$ python3 -q
>>> import numpy as np
>>> np.set_printoptions(precision=1, suppress=True, linewidth=100)
>>> arr = 5 * np.eye(12) + np.ones((12, 12))
>>> arr
array([[6., 1., 1., 1., 1., 1., 1., 1., 1., 1., 1., 1.],
       [1., 6., 1., 1., 1., 1., 1., 1., 1., 1., 1., 1.],
       [1., 1., 6., 1., 1., 1., 1., 1., 1., 1., 1., 1.],
       [1., 1., 1., 6., 1., 1., 1., 1., 1., 1., 1., 1.],
       [1., 1., 1., 1., 6., 1., 1., 1., 1., 1., 1., 1.],
       [1., 1., 1., 1., 1., 6., 1., 1., 1., 1., 1., 1.],
       [1., 1., 1., 1., 1., 1., 6., 1., 1., 1., 1., 1.],
       [1., 1., 1., 1., 1., 1., 1., 6., 1., 1., 1., 1.],
       [1., 1., 1., 1., 1., 1., 1., 1., 6., 1., 1., 1.],
       [1., 1., 1., 1., 1., 1., 1., 1., 1., 6., 1., 1.],
       [1., 1., 1., 1., 1., 1., 1., 1., 1., 1., 6., 1.],
       [1., 1., 1., 1., 1., 1., 1., 1., 1., 1., 1., 6.]])
>>> x = np.ones(12)
>>> for _ in range(4):
...     x = arr @ x
...     x /= np.linalg.norm(x)
...     print(round(x @ arr @ x, 1))
... 
17.0
17.0
17.0
17.0
>>> x
array([0.3, 0.3, 0.3, 0.3, 0.3, 0.3, 0.3, 0.3, 0.3, 0.3, 0.3, 0.3])
>>> np.allclose(arr @ arr.T, arr.T @ arr)
True
>>> arr @ np.ones(12)
array([17., 17., 17., 17., 17., 17., 17., 17., 17., 17., 17., 17.])
>>> A2 = arr[0, 0] * arr[1:] - np.outer(arr[1:, 0], arr[0])
>>> A2
array([[ 0., 35.,  5.,  5.,  5.,  5.,  5.,  5.,  5.,  5.,  5.,  5.],
       [ 0.,  5., 35.,  5.,  5.,  5.,  5.,  5.,  5.,  5.,  5.,  5.],
       [ 0.,  5.,  5., 35.,  5.,  5.,  5.,  5.,  5.,  5.,  5.,  5.],
       [ 0.,  5.,  5.,  5., 35.,  5.,  5.,  5.,  5.,  5.,  5.,  5.],
       [ 0.,  5.,  5.,  5.,  5., 35.,  5.,  5.,  5.,  5.,  5.,  5.],
       [ 0.,  5.,  5.,  5.,  5.,  5., 35.,  5.,  5.,  5.,  5.,  5.],
       [ 0.,  5.,  5.,  5.,  5.,  5.,  5., 35.,  5.,  5.,  5.,  5.],
       [ 0.,  5.,  5.,  5.,  5.,  5.,  5.,  5., 35.,  5.,  5.,  5.],
       [ 0.,  5.,  5.,  5.,  5.,  5.,  5.,  5.,  5., 35.,  5.,  5.],
       [ 0.,  5.,  5.,  5.,  5.,  5.,  5.,  5.,  5.,  5., 35.,  5.],
       [ 0.,  5.,  5.,  5.,  5.,  5.,  5.,  5.,  5.,  5.,  5., 35.]])
>>> np.flatnonzero(~A2.round(6).any(axis=1))
array([], dtype=int64)
>>> arr[:, 0] / arr[0, 0]
array([1. , 0.2, 0.2, 0.2, 0.2, 0.2, 0.2, 0.2, 0.2, 0.2, 0.2, 0.2])
>>> x = np.array([-7, 8, -3, 0, 3, -5, -1, -1, -4, 2, 2, -9])
>>> A2 * x
array([[  -0.,  280.,  -15.,    0.,   15.,  -25.,   -5.,   -5.,  -20.,   10.,   10.,  -45.],
       [  -0.,   40., -105.,    0.,   15.,  -25.,   -5.,   -5.,  -20.,   10.,   10.,  -45.],
       [  -0.,   40.,  -15.,    0.,   15.,  -25.,   -5.,   -5.,  -20.,   10.,   10.,  -45.],
       [  -0.,   40.,  -15.,    0.,  105.,  -25.,   -5.,   -5.,  -20.,   10.,   10.,  -45.],
       [  -0.,   40.,  -15.,    0.,   15., -175.,   -5.,   -5.,  -20.,   10.,   10.,  -45.],
       [  -0.,   40.,  -15.,    0.,   15.,  -25.,  -35.,   -5.,  -20.,   10.,   10.,  -45.],
       [  -0.,   40.,  -15.,    0.,   15.,  -25.,   -5.,  -35.,  -20.,   10.,   10.,  -45.],
       [  -0.,   40.,  -15.,    0.,   15.,  -25.,   -5.,   -5., -140.,   10.,   10.,  -45.],
       [  -0.,   40.,  -15.,    0.,   15.,  -25.,   -5.,   -5.,  -20.,   70.,   10.,  -45.],
       [  -0.,   40.,  -15.,    0.,   15.,  -25.,   -5.,   -5.,  -20.,   10.,   70.,  -45.],
       [  -0.,   40.,  -15.,    0.,   15.,  -25.,   -5.,   -5.,  -20.,   10.,   10., -315.]])
>>> A2 @ (2 * x)
array([ 400., -260.,  -80.,  100., -380., -140., -140., -320.,   40.,   40., -620.])
>>> A2 @ np.eye(12)[2]
array([ 5., 35.,  5.,  5.,  5.,  5.,  5.,  5.,  5.,  5.,  5.])
>>> np.einsum("ij,j->i", A2, x)
array([ 200., -130.,  -40.,   50., -190.,  -70.,  -70., -160.,   20.,   20., -310.])
>>> A2 @ x
array([ 200., -130.,  -40.,   50., -190.,  -70.,  -70., -160.,   20.,   20., -310.])
>>> E = np.loadtxt("sample12.csv", delimiter=",")
>>> E
array([[ 0.7,  0.1,  1.3,  2. ,  1.8,  0. ,  3.2,  1.1,  2.1,  1.9,  2.7,  2.8,  3.3],
       [ 0.9,  0.5,  0.7,  2.5,  2.2,  0. ,  3.3,  0.8,  2.1,  2.2,  2.9,  3.7,  3.1],
       [ 0.8,  0. ,  1. ,  2.2,  2.3,  0.4,  3.5,  1.6,  2. ,  1.7,  2.8,  3.2,  3.4],
       [ 1.1,  0.1,  0.5,  2. ,  1.9, -0.1,  2.8,  1.3,  2. ,  2. ,  2.6,  3. ,  2.9],
       [ 1.5,  0.2,  0.8,  2.1,  1.3,  0.2,  3. ,  1.3,  2.2,  2.2,  2.6,  3.4,  3. ],
       [ 0.9,  0.3,  0.7,  1.4,  1.9, -0.4,  3.1,  0.8,  1.9,  1.6,  2.9,  3. ,  2.9],
       [ 1.1, -0.1,  0.7,  2.3,  2.1,  0.4,  3. ,  0.6,  1.8,  2. ,  2.4,  2.9,  2.7],
       [ 0.7,  0.1,  1.1,  1.8,  1.9,  0.1,  3.4,  0.9,  2.4,  2. ,  3.1,  2.8,  3.1],
       [ 1.2, -0.2,  1. ,  2.2,  1.9,  0.4,  2.7,  1.2,  1.9,  1.9,  3.3,  2.6,  3.1],
       [ 0.8,  0.7,  1.4,  2.5,  1.9, -0.1,  3.1,  1.3,  2.3,  2.2,  2.7,  2.5,  2.9],
       [ 0.7, -0.1,  0.7,  1.8,  2.3,  0. ,  3.3,  0.4,  2. ,  2.4,  2.5,  2.9,  3. ],
       [ 1.2,  1.9, -0.2,  2.3,  1.1,  2.1,  0.4,  2.2,  3.4,  2.1,  1.2, -0.3,  1.8],
       [ 1.3,  2.1,  0.5,  2. ,  0.5,  1.8,  0.6,  2.1,  3.5,  1.9,  0.9, -0.1,  1.9],
       [ 1.1,  2.1,  0. ,  2.3,  1. ,  1.3,  0.1,  2.3,  3. ,  1.9,  0.7,  0.3,  2.1],
       [ 0.6,  2.1,  0.3,  1.9,  0.8,  1.9,  0. ,  1.9,  2.7,  2. ,  1. , -0.1,  2.7],
       [ 1. ,  1.4, -0.2,  2.5,  0.9,  1.5,  0. ,  2.1,  2.6,  2. ,  1.5, -0.3,  1.7],
       [ 1. ,  2. ,  0. ,  1.8,  1.2,  2.1,  0.4,  2.4,  3.5,  2. ,  1.4,  0.3,  1.6],
       [ 0.9,  1.7,  0.6,  2. ,  0.7,  1.8,  0.2,  1.9,  3. ,  2. ,  0.7, -0.3,  2.1],
       [ 1.2,  1.6,  0. ,  2.1,  0.7,  2. ,  0. ,  2.2,  3. ,  2.3,  0.2, -0.1,  1.7],
       [ 0.9,  2.1, -0.1,  1.5,  1. ,  2. ,  0.3,  1.9,  2.7,  2.1,  1.2, -0.2,  1.9],
       [ 1.2,  1.7,  0.5,  2. ,  0.8,  1.9,  0.4,  2.4,  3. ,  1.7,  1.1,  0.3,  2.3],
       [ 0.7,  2.8, -0.4,  1.7,  0.5,  1.9, -0.3,  1.7,  3. ,  2. ,  1.2,  0. ,  1.8],
       [ 2.9,  3. ,  0. ,  1. , -0.1,  0.6,  2.9,  2.8,  0.4,  2. ,  0.9,  1.6,  1. ],
       [ 2.6,  3.1, -0.1,  1.1,  0.2,  1.2,  2.8,  3. ,  0. ,  2.2,  1.2,  1.3,  1.4],
       [ 2.7,  3.1,  0.2,  1.2,  0.5,  0.7,  3.2,  2.8,  0.3,  1.9,  1.1,  1.4,  1.9],
       [ 3.2,  3.2, -0.2,  1. ,  0.2,  0.5,  3. ,  2.6,  0.4,  2.2,  1.1,  1.1,  0.9],
       [ 2.8,  2.8,  0.2,  0.6,  0.1,  1.2,  3.1,  3.2,  0. ,  1.9,  0.5,  1.3,  1.1],
       [ 2.8,  3.8, -0.6,  1. ,  0. ,  0.7,  2.9,  2.7,  0. ,  2.2,  1.3,  0.7,  1.4],
       [ 3.1,  2.8,  0.4,  1.6, -0.2,  0.6,  3. ,  3.2, -0.1,  2. ,  1.3,  1.1,  0.9],
       [ 3. ,  3.3, -0.4,  0.8,  0.3,  0.6,  2.8,  2.8, -0.3,  1.9,  0.9,  0.8,  1.3],
       [ 3.3,  2.6,  0.4,  0.9,  0.1,  1. ,  2.4,  3. , -0.5,  2. ,  0.8,  0.7,  1. ],
       [ 2.5,  3. ,  0.4,  0.9, -0.2,  1.3,  2.8,  3. , -0.2,  1.7,  0.8,  0.4,  0.9],
       [ 3.4,  3.2,  0. ,  0.8, -0.6,  1.5,  3. ,  3.1, -0.5,  2.2,  1.2,  1.1,  1. ]])
>>> P = E @ np.linalg.solve(E.T @ E, E.T)
>>> np.diag(P)
array([0.2, 0.5, 0.5, 0.3, 0.5, 0.3, 0.5, 0.3, 0.4, 0.5, 0.5, 0.4, 0.4, 0.4, 0.4, 0.5, 0.6, 0.3,
       0.4, 0.3, 0.3, 0.5, 0.3, 0.3, 0.3, 0.3, 0.4, 0.4, 0.4, 0.3, 0.6, 0.3, 0.4])
>>> np.round(np.linalg.eigvalsh(P), 1) + 0
array([0., 0., 0., 0., 0., 0., 0., 0., 0., 0., 0., 0., 0., 0., 0., 0., 0., 0., 0., 0., 1., 1., 1.,
       1., 1., 1., 1., 1., 1., 1., 1., 1., 1.])
>>> np.round(P @ E[:, 11], 1) + 0
array([ 2.8,  3.7,  3.2,  3. ,  3.4,  3. ,  2.9,  2.8,  2.6,  2.5,  2.9, -0.3, -0.1,  0.3, -0.1,
       -0.3,  0.3, -0.3, -0.1, -0.2,  0.3,  0. ,  1.6,  1.3,  1.4,  1.1,  1.3,  0.7,  1.1,  0.8,
        0.7,  0.4,  1.1])
>>> A2 = np.c_[E[:, :3] @ np.array([[-1, 1, 1], [-2, -1, 3], [-1, -2, -1]]), np.array([-2, 2, -1, -2, 0, -1, -2, -2, -2, 0, 2, -1, -2, 1, 0, -1, 2, -1, -2, -1, 2, 0, 1, -2, 0, 1, -1, 2, 1, -2, 1, 1, 0])]
>>> A2.round(1) + 0
array([[-2.2, -2. , -0.3, -2. ],
       [-2.6, -1. ,  1.7,  2. ],
       [-1.8, -1.2, -0.2, -1. ],
       [-1.8,  0. ,  0.9, -2. ],
       [-2.7, -0.3,  1.3,  0. ],
       [-2.2, -0.8,  1.1, -1. ],
       [-1.6, -0.2,  0.1, -2. ],
       [-2. , -1.6, -0.1, -2. ],
       [-1.8, -0.6, -0.4, -2. ],
       [-3.6, -2.7,  1.5,  0. ],
       [-1.2, -0.6, -0.3,  2. ],
       [-4.8, -0.3,  7.1, -1. ],
       [-6. , -1.8,  7.1, -2. ],
       [-5.3, -1. ,  7.4,  1. ],
       [-5.1, -2.1,  6.6,  0. ],
       [-3.6,  0. ,  5.4, -1. ],
       [-5. , -1. ,  7. ,  2. ],
       [-4.9, -2. ,  5.4, -1. ],
       [-4.4, -0.4,  6. , -2. ],
       [-5. , -1. ,  7.3, -1. ],
       [-5.1, -1.5,  5.8,  2. ],
       [-5.9, -1.3,  9.5,  0. ],
       [-8.9, -0.1, 11.9,  1. ],
       [-8.7, -0.3, 12. , -2. ],
       [-9.1, -0.8, 11.8,  0. ],
       [-9.4,  0.4, 13. ,  1. ],
       [-8.6, -0.4, 11. , -1. ],
       [-9.8,  0.2, 14.8,  2. ],
       [-9.1, -0.5, 11.1,  1. ],
       [-9.2,  0.5, 13.3, -2. ],
       [-8.9, -0.1, 10.7,  1. ],
       [-8.9, -1.3, 11.1,  1. ],
       [-9.8,  0.2, 13. ,  0. ]])
>>> np.linalg.matrix_rank(A2)
np.int64(4)
>>> np.linalg.norm(np.linalg.qr(E)[0].T @ A2, axis=0) ** 2 / ((A2 ** 2).sum(axis=0) + 1e-12)
array([1. , 1. , 1. , 0.3])
>>> np.round(np.linalg.norm(A2 - E @ np.linalg.lstsq(E, A2)[0], axis=0), 1) + 0
array([0., 0., 0., 7.])
>>> np.round(np.linalg.lstsq(E, A2[:, 0])[0], 1) + 0
array([-1., -2., -1.,  0.,  0.,  0.,  0.,  0.,  0.,  0.,  0.,  0.,  0.])
